>>> import numpy as np
>>> import numpy.linalg as la
>>> np.set_printoptions(precision=2, suppress=True, linewidth=120)
>>> M = np.load("test6.npy")
>>> M
array([[ 3.05, -1.96, -0.03],
       [ 2.98, -2.01, -0.01],
       [ 2.94, -2.08, -0.04],
       [ 2.98, -2.08, -0.06],
       [ 3.02, -2.01, -0.07],
       [-2.04,  0.01, -3.04],
       [-2.03, -0.01, -2.97],
       [-2.07, -0.06, -3.  ],
       [-2.09,  0.01, -2.93],
       [-2.01,  0.06, -3.08]])
>>> x0 = np.array([-2, -8, -4])
>>> target = M @ x0
>>> la.lstsq(M, target)[0]
array([-2., -8., -4.])
>>> np.round(la.pinv(M) @ M, 2) + 0
array([[1., 0., 0.],
       [0., 1., 0.],
       [0., 0., 1.]])
>>> rng = np.random.default_rng(7651)
>>> target = target + 0.02 * rng.normal(size=10)
>>> target
array([ 9.7 , 10.14, 10.92, 10.93, 10.35, 16.17, 16.06, 16.63, 15.83, 15.83])
>>> beta, *_ = la.lstsq(M, target)
>>> beta.round()
array([-2., -8., -4.])
>>> np.round(M.T @ (target - M @ beta), 2) + 0
array([0., 0., 0.])
>>> [round(float(la.norm(la.solve(M.T @ M + lam * np.eye(3), M.T @ target))), 2) for lam in (0, 1, 10, 100)]
[9.24, 6.88, 5.54, 1.9]
>>> beta
array([-2.06, -8.09, -3.96])
>>> Xs = (M - M.mean(axis=0)) / M.std(axis=0)
>>> Xs.std(axis=0)
array([1., 1., 1.])
>>> np.argwhere(np.abs(Xs) > 2)
array([], shape=(0, 2), dtype=int64)
>>> beta = la.lstsq(np.delete(Xs, 2, axis=1), Xs[:, 2])[0]
>>> np.round(1 - np.var(Xs[:, 2] - np.delete(Xs, 2, axis=1) @ beta), 2)
np.float64(1.0)
>>> np.abs(beta).argmax()
np.int64(0)
>>> beta
array([ 0.65, -0.35])
>>> M2 = np.c_[M[:, :1] @ np.array([[3]]), np.array([3, 2, 0, 0, 0, 0, 2, 1, 3, 1])]
>>> M2
array([[ 9.15,  3.  ],
       [ 8.94,  2.  ],
       [ 8.82,  0.  ],
       [ 8.94,  0.  ],
       [ 9.06,  0.  ],
       [-6.12,  0.  ],
       [-6.09,  2.  ],
       [-6.21,  1.  ],
       [-6.27,  3.  ],
       [-6.03,  1.  ]])
>>> np.round(la.norm(M2 - M @ la.lstsq(M, M2)[0], axis=0), 2) + 0
array([0.  , 3.65])
>>> np.round(la.lstsq(M, M2[:, 0])[0], 2) + 0
array([3., 0., 0.])
>>> W0 = np.load("sample3.npy")
>>> W0
array([[2, 3, 0],
       [2, 3, 0]])
>>> r0 = np.array([-2, 1, 2])
>>> np.array([np.convolve(row, r0, "same") for row in W0])
array([[-4,  7,  6],
       [-4,  7,  6]])
>>> np.convolve(W0[0], r0)
array([-4, -4,  7,  6,  0])
>>> np.correlate(W0[0], W0[1], "full")
array([ 0,  6, 13,  6,  0])
>>> round(la.norm(W0, 2) / la.norm(W0), 2)
np.float64(1.0)
>>> la.matrix_rank(W0, rtol=0.1)
np.int64(1)
>>> round(la.norm(W0) ** 2 / la.norm(W0, 2) ** 2, 2)
np.float64(1.0)
>>> la.norm(W0, axis=0)
array([2.83, 4.24, 0.  ])
>>> la.norm(W0, axis=1).argmax()
np.int64(0)
>>> np.round(la.norm(W0[0], 1), 2), round(float(la.norm(W0[0], np.inf)), 2)
(np.float64(5.0), 3.0)
>>> la.norm(W0, axis=1)
array([3.61, 3.61])
>>> th = np.radians(180)
>>> Rm = np.eye(3)
>>> Rm[0, 0] = Rm[1, 1] = np.cos(th)
>>> Rm[0, 1], Rm[1, 0] = -np.sin(th), np.sin(th)
>>> Rm.round(2) + 0
array([[-1.,  0.,  0.],
       [ 0., -1.,  0.],
       [ 0.,  0.,  1.]])
>>> M2 = W0 @ Rm.T
>>> np.allclose(la.norm(W0, axis=1), la.norm(M2, axis=1))
True
>>> M2
array([[-2., -3.,  0.],
       [-2., -3.,  0.]])
>>> np.allclose(W0 @ W0.T, M2 @ M2.T)
True
>>> round(float(la.det(Rm)), 2), np.trace(Rm)
(1.0, np.float64(-1.0))
>>> np.round(la.svd(W0, compute_uv=False), 2) + 0, np.round(la.svd(M2, compute_uv=False), 2) + 0
(array([5.1, 0. ]), array([5.1, 0. ]))
>>> K = np.load("x.npy")
>>> K
array([[ 9,  0,  3],
       [ 3,  5, -5],
       [-2, -6,  9]])
>>> np.abs(la.svd(K)[2][-1])
array([0.2 , 0.81, 0.55])
>>> round(la.norm(K, 2) / la.norm(K), 2)
np.float64(0.81)
>>> [round(float(x), 2) for x in la.svd(K, compute_uv=False)[:3]]
[13.29, 9.62, 0.87]
>>> la.cond(K) > 100
np.False_
>>> round(np.log10(la.cond(K)))
1
>>> np.allclose(K, K.T)
False
>>> round(float(np.abs(la.eigvals(K)).max()), 2)
11.3
>>> np.sort(np.abs(la.eigvals(K)))
array([ 0.87, 11.3 , 11.3 ])
>>> np.trace(K)
np.int64(23)
>>> round(la.det(K), 2)
np.float64(111.0)
>>> M2 = K / la.norm(K, axis=1, keepdims=True)
>>> G = M2 @ M2.T
>>> np.argwhere(np.triu(np.abs(G) > 0.95, 1))
array([[1, 2]])
>>> np.round(np.degrees(np.arccos(np.clip(G[1, 2], -1, 1))), 2)
np.float64(163.47)
>>> la.norm(M2, axis=1)
array([1., 1., 1.])
>>> (G - 2 * np.eye(3)).round(6).argmax(axis=1)
array([1, 0, 0])
>>> G
array([[ 1.  ,  0.16,  0.09],
       [ 0.16,  1.  , -0.96],
       [ 0.09, -0.96,  1.  ]])
>>> A = np.loadtxt("m.csv", delimiter=",")
>>> A
array([[-0.69,  0.44, -0.08, -0.57],
       [-0.69, -0.2 ,  0.02,  0.69],
       [-0.14, -0.76, -0.54, -0.34],
       [ 0.14,  0.44, -0.84,  0.29]])
>>> r0, g = A[3], A[0]
>>> r0 @ r0
np.float64(1.0)
>>> np.round(r0 @ g, 2)
np.float64(0.0)
>>> p = (r0 @ g) / (r0 @ r0) * r0
>>> np.round(la.norm(r0 + g) ** 2 + la.norm(r0 - g) ** 2, 2)
np.float64(4.0)
>>> np.outer(r0, g)
array([[-0.1 ,  0.06, -0.01, -0.08],
       [-0.31,  0.19, -0.04, -0.25],
       [ 0.58, -0.37,  0.07,  0.47],
       [-0.2 ,  0.13, -0.02, -0.17]])
>>> p.round(2) + 0
array([0., 0., 0., 0.])
>>> g - p
array([-0.69,  0.44, -0.08, -0.57])
>>> G = A.T @ A
>>> la.eigvalsh(G)[::-1]
array([1., 1., 1., 1.])
>>> np.diag(G)
array([1., 1., 1., 1.])
>>> la.matrix_rank(G)
np.int64(4)
>>> np.round(np.trace(G), 2), round(float((A ** 2).sum()), 2)
(np.float64(4.0), 4.0)
>>> np.allclose(G, G.T)
True
>>> np.round(la.det(A.T), 2)
np.float64(-1.0)
>>> np.kron(np.eye(2, dtype=int), A)
array([[-0.69,  0.44, -0.08, -0.57, -0.  ,  0.  , -0.  , -0.  ],
       [-0.69, -0.2 ,  0.02,  0.69, -0.  , -0.  ,  0.  ,  0.  ],
       [-0.14, -0.76, -0.54, -0.34, -0.  , -0.  , -0.  , -0.  ],
       [ 0.14,  0.44, -0.84,  0.29,  0.  ,  0.  , -0.  ,  0.  ],
       [-0.  ,  0.  , -0.  , -0.  , -0.69,  0.44, -0.08, -0.57],
       [-0.  , -0.  ,  0.  ,  0.  , -0.69, -0.2 ,  0.02,  0.69],
       [-0.  , -0.  , -0.  , -0.  , -0.14, -0.76, -0.54, -0.34],
       [ 0.  ,  0.  , -0.  ,  0.  ,  0.14,  0.44, -0.84,  0.29]])
>>> np.round(np.einsum("ii->", A), 2)
np.float64(-1.14)
>>> x0 = np.array([1, -1, -5, 3])
>>> np.round(la.norm(x0), 2), np.round(la.norm(A @ x0), 2)
(np.float64(6.0), np.float64(6.0))
>>> feats = np.load("data.npy")
>>> feats
array([[-0.09, -0.97,  0.12,  0.21],
       [ 0.28,  0.21,  0.52,  0.78],
       [-0.7 ,  0.12, -0.47,  0.53],
       [-0.65,  0.1 ,  0.71, -0.26]])
>>> x0 = np.array([0, 0, 1, 0])
>>> A * x0
array([[-0.  ,  0.  , -0.08, -0.  ],
       [-0.  , -0.  ,  0.02,  0.  ],
       [-0.  , -0.  , -0.54, -0.  ],
       [ 0.  ,  0.  , -0.84,  0.  ]])
>>> la.norm(A @ x0) <= la.norm(A, 2) * la.norm(x0) + 1e-9
np.True_
>>> A @ (2 * x0)
array([-0.16,  0.05, -1.08, -1.67])
>>> np.round(feats @ feats.T, 2) + 0
array([[1., 0., 0., 0.],
       [0., 1., 0., 0.],
       [0., 0., 1., 0.],
       [0., 0., 0., 1.]])
>>> np.round(feats.T @ feats, 2) + 0
array([[1., 0., 0., 0.],
       [0., 1., 0., 0.],
       [0., 0., 1., 0.],
       [0., 0., 0., 1.]])
>>> basis = M[[4, 5]].astype(float)
>>> for _ in range(6):
...     labels = la.norm(M[:, None] - basis, axis=-1).argmin(axis=1)
...     basis = np.array([M[labels == j].mean(axis=0) for j in range(2)])
... 
>>> labels
array([0, 0, 0, 0, 0, 1, 1, 1, 1, 1])
>>> np.bincount(labels)
array([5, 5])
>>> basis.round(2) + 0
array([[ 2.99, -2.03, -0.04],
       [-2.05,  0.  , -3.  ]])
>>> basis[1] - basis[0]
array([-5.04,  2.03, -2.96])
>>> th = np.radians(30)
>>> Rm = np.eye(3)
>>> Rm[1, 1] = Rm[0, 0] = np.cos(th)
>>> Rm[1, 0], Rm[0, 1] = -np.sin(th), np.sin(th)
>>> Rm
array([[ 0.87,  0.5 ,  0.  ],
       [-0.5 ,  0.87,  0.  ],
       [ 0.  ,  0.  ,  1.  ]])
>>> M2 = basis @ Rm.T
>>> np.allclose(la.norm(basis, axis=1), la.norm(M2, axis=1))
True
>>> np.allclose(basis @ basis.T, M2 @ M2.T)
True
>>> round(float(la.det(Rm)), 2), round(np.trace(Rm), 2)
(1.0, np.float64(2.73))
>>> data = np.loadtxt("case0.csv", delimiter=",")
>>> data
array([[0., 0., 1.],
       [0., 0., 0.],
       [1., 0., 0.]])
>>> la.matrix_rank(data, rtol=0.1)
np.int64(2)
>>> la.cond(data) > 100
np.True_
>>> np.argsort(-la.norm(data, axis=0).round(6), kind="stable")[:3]
array([0, 2, 1])
>>> M2 = np.array([[-0.5, -0.5], [-1.6, 0.5], [-1.0, -0.8], [0.6, 0.1]])
>>> basis = np.array([[-0.5, 0.2, -1.1, -0.2], [0.3, -0.3, 1.2, -0.5]])
>>> arr = M2 @ basis
>>> arr
array([[ 0.1 ,  0.05, -0.05,  0.35],
       [ 0.95, -0.47,  2.36,  0.07],
       [ 0.26,  0.04,  0.14,  0.6 ],
       [-0.27,  0.09, -0.54, -0.17]])
>>> la.norm(arr, axis=1).argmax()
np.int64(1)
>>> la.norm(arr, axis=1)
array([0.37, 2.59, 0.67, 0.63])
>>> round(la.norm(arr, 2), 2)
np.float64(2.67)
>>> np.round(la.norm(arr, 1), 2), np.round(la.norm(arr, np.inf), 2)
(np.float64(3.09), np.float64(3.85))
>>> la.matrix_power(arr, 2)
array([[-0.05,  0.01, -0.08, -0.05],
       [ 0.24,  0.37, -0.86,  1.7 ],
       [-0.06,  0.05, -0.22,  0.08],
       [-0.04, -0.09,  0.24, -0.38]])
>>> (arr - arr.T) / 2
array([[ 0.  , -0.45, -0.15,  0.31],
       [ 0.45,  0.  ,  1.16, -0.01],
       [ 0.15, -1.16,  0.  ,  0.57],
       [-0.31,  0.01, -0.57,  0.  ]])
>>> np.allclose(arr @ arr.T, arr.T @ arr)
False
>>> np.allclose(arr, arr.T)
False
>>> np.trace(arr)
np.float64(-0.4)
>>> m1 = np.tanh(np.array([[0.1],
...     [1.1],
...     [-1.1],
...     [0.2],
...     [-0.8],
...     [-0.4],
...     [0.9],
...     [-2.6],
...     [-1.3],
...     [1.5],
...     [1.3],
...     [-0.4],
...     [0.7],
...     [-1.0],
...     [2.0],
...     [-1.3],
...     [-0.1],
...     [0.5]]) @ np.array([[2.0, -0.6, 0.7]]))
>>> m1
array([[ 0.2 , -0.06,  0.07],
       [ 0.98, -0.58,  0.65],
       [-0.98,  0.58, -0.65],
       [ 0.38, -0.12,  0.14],
       [-0.92,  0.45, -0.51],
       [-0.66,  0.24, -0.27],
       [ 0.95, -0.49,  0.56],
       [-1.  ,  0.92, -0.95],
       [-0.99,  0.65, -0.72],
       [ 1.  , -0.72,  0.78],
       [ 0.99, -0.65,  0.72],
       [-0.66,  0.24, -0.27],
       [ 0.89, -0.4 ,  0.45],
       [-0.96,  0.54, -0.6 ],
       [ 1.  , -0.83,  0.89],
       [-0.99,  0.65, -0.72],
       [-0.2 ,  0.06, -0.07],
       [ 0.76, -0.29,  0.34]])
>>> t3 = np.stack([m1, 5 * m1, m1[::-1]])
>>> la.matrix_rank(t3)
array([3, 3, 3])
>>> la.matrix_rank(t3.reshape(3, -1))
np.int64(2)
>>> np.einsum("bij,cij->bc", t3, t3)
array([[ 24.19, 120.97,  -4.45],
       [120.97, 604.85, -22.23],
       [ -4.45, -22.23,  24.19]])
>>> (t3 @ m1.T).shape
(3, 18, 18)
>>> Xs = m1 - m1.mean(axis=0)
>>> evecs = la.svd(Xs)[2][:2]
>>> M2 = Xs - Xs @ evecs.T @ evecs
>>> (Xs @ evecs.T).std(axis=0)
array([1.15, 0.14])
>>> np.diag(evecs.T @ evecs)
array([1.  , 0.52, 0.49])
>>> la.norm(M2, axis=1).round(6).argmax()
np.int64(7)
>>> np.round(M2.std(axis=0), 2) + 0
array([0., 0., 0.])
